% python3 -q
>>> import numpy as np
>>> np.set_printoptions(precision=3, suppress=True, linewidth=200, floatmode="fixed")
>>> M2 = np.array([[3, 7], [8, 7]])
>>> data = np.kron(np.eye(2, dtype=int), M2)
>>> print(data)
[[3 7 0 0]
 [8 7 0 0]
 [0 0 3 7]
 [0 0 8 7]]
>>> q, vecs = np.linalg.qr(data[:, :3])[0], np.linalg.qr(data[:, 3:])[0]
>>> sigma = np.linalg.svd(q.T @ vecs, compute_uv=False)
>>> print((sigma > 0.9).sum())
1
>>> print(np.degrees(np.arccos(sigma.clip(0, 1))))
[24.444]
>>> proj = np.triu(np.array([[1, -2, -1, 2], [0, 2, -2, -2], [0, 0, -2, 1], [0, 1, -1, -1]]), 1) + np.eye(4)
>>> M2 = proj @ data @ np.linalg.inv(proj)
>>> print(M2)
[[-13.000 -33.000 -66.000  33.000]
 [  8.000  23.000  32.000 -30.000]
 [  0.000   0.000  11.000   3.000]
 [  0.000   0.000   8.000  -1.000]]
>>> print(proj @ data - data @ proj)
[[-16.000  -8.000  30.000  15.000]
 [  0.000  16.000   0.000 -30.000]
 [  0.000   0.000   8.000   4.000]
 [  0.000   0.000   0.000  -8.000]]
>>> print(round(np.linalg.det(M2), 3))
1225.0
>>> K = np.loadtxt("dump.csv", delimiter=",")
>>> print(K)
[[ 42.000 -61.000  23.000 -24.000   7.000 -23.000 -12.000 -10.000 -26.000 -12.000]
 [ 28.000 -40.000  16.000 -24.000   0.000 -16.000 -12.000 -24.000 -12.000 -12.000]
 [ 54.000 -80.000  31.000 -45.000  17.000 -34.000  -9.000 -26.000 -25.000 -24.000]
 [ 16.000 -24.000   8.000   0.000   8.000  -8.000   0.000  16.000 -16.000   0.000]
 [ 22.000 -36.000  14.000 -30.000  26.000 -20.000  12.000  -8.000  -4.000 -18.000]
 [ 50.000 -70.000  27.000 -27.000  -7.000 -24.000 -27.000 -26.000 -31.000 -12.000]
 [ 53.000 -73.000  28.000 -23.000 -14.000 -23.000 -34.000 -26.000 -36.000  -9.000]
 [ 46.000 -65.000  26.000 -37.000  -4.000 -25.000 -23.000 -40.000 -21.000 -18.000]
 [ 22.000 -31.000  12.000 -13.000  -2.000 -11.000 -11.000 -12.000 -13.000  -6.000]
 [ 43.000 -58.000  22.000 -12.000 -18.000 -16.000 -33.000 -18.000 -33.000  -3.000]
 [ 34.000 -53.000  21.000 -42.000  25.000 -27.000   6.000 -22.000  -8.000 -24.000]
 [ 44.000 -62.000  23.000 -15.000  -3.000 -20.000 -21.000  -6.000 -33.000  -6.000]
 [ 65.000 -94.000  37.000 -53.000   7.000 -38.000 -22.000 -44.000 -30.000 -27.000]]
>>> C2 = K.T @ K
>>> print(np.round(np.linalg.svd(K, compute_uv=False) ** 2, 3) + 0)
[114839.198   6201.466   2006.336      0.000      0.000      0.000      0.000      0.000      0.000      0.000]
>>> print((K @ K.T).shape)
(13, 13)
>>> print(np.round(np.linalg.eigvalsh(C2)[::-1], 3) + 0)
[114839.198   6201.466   2006.336      0.000      0.000      0.000      0.000      0.000      0.000      0.000]
>>> print(C2)
[[ 23279.000 -33353.000  12895.000 -15376.000    991.000 -12585.000  -9083.000 -11844.000 -12925.000  -7533.000]
 [-33353.000  47861.000 -18508.000  22315.000  -1834.000  18171.000  12674.000  16962.000  18364.000  10989.000]
 [ 12895.000 -18508.000   7162.000  -8694.000    726.000  -7042.000  -4887.000  -6642.000  -7059.000  -4287.000]
 [-15376.000  22315.000  -8694.000  11815.000  -2188.000   8951.000   4751.000   8724.000   7585.000   6036.000]
 [   991.000  -1834.000    726.000  -2188.000   2350.000  -1304.000   1507.000   -378.000    275.000  -1383.000]
 [-12585.000  18171.000  -7042.000   8951.000  -1304.000   7085.000   4282.000   6558.000   6632.000   4497.000]
 [ -9083.000  12674.000  -4887.000   4751.000   1507.000   4282.000   5098.000   4740.000   5714.000   2073.000]
 [-11844.000  16962.000  -6642.000   8724.000   -378.000   6558.000   4740.000   7548.000   6000.000   4320.000]
 [-12925.000  18364.000  -7059.000   7585.000    275.000   6632.000   5714.000   6000.000   7726.000   3579.000]
 [ -7533.000  10989.000  -4287.000   6036.000  -1383.000   4497.000   2073.000   4320.000   3579.000   3123.000]]
>>> print(np.diag(C2))
[23279.000 47861.000  7162.000 11815.000  2350.000  7085.000  5098.000  7548.000  7726.000  3123.000]
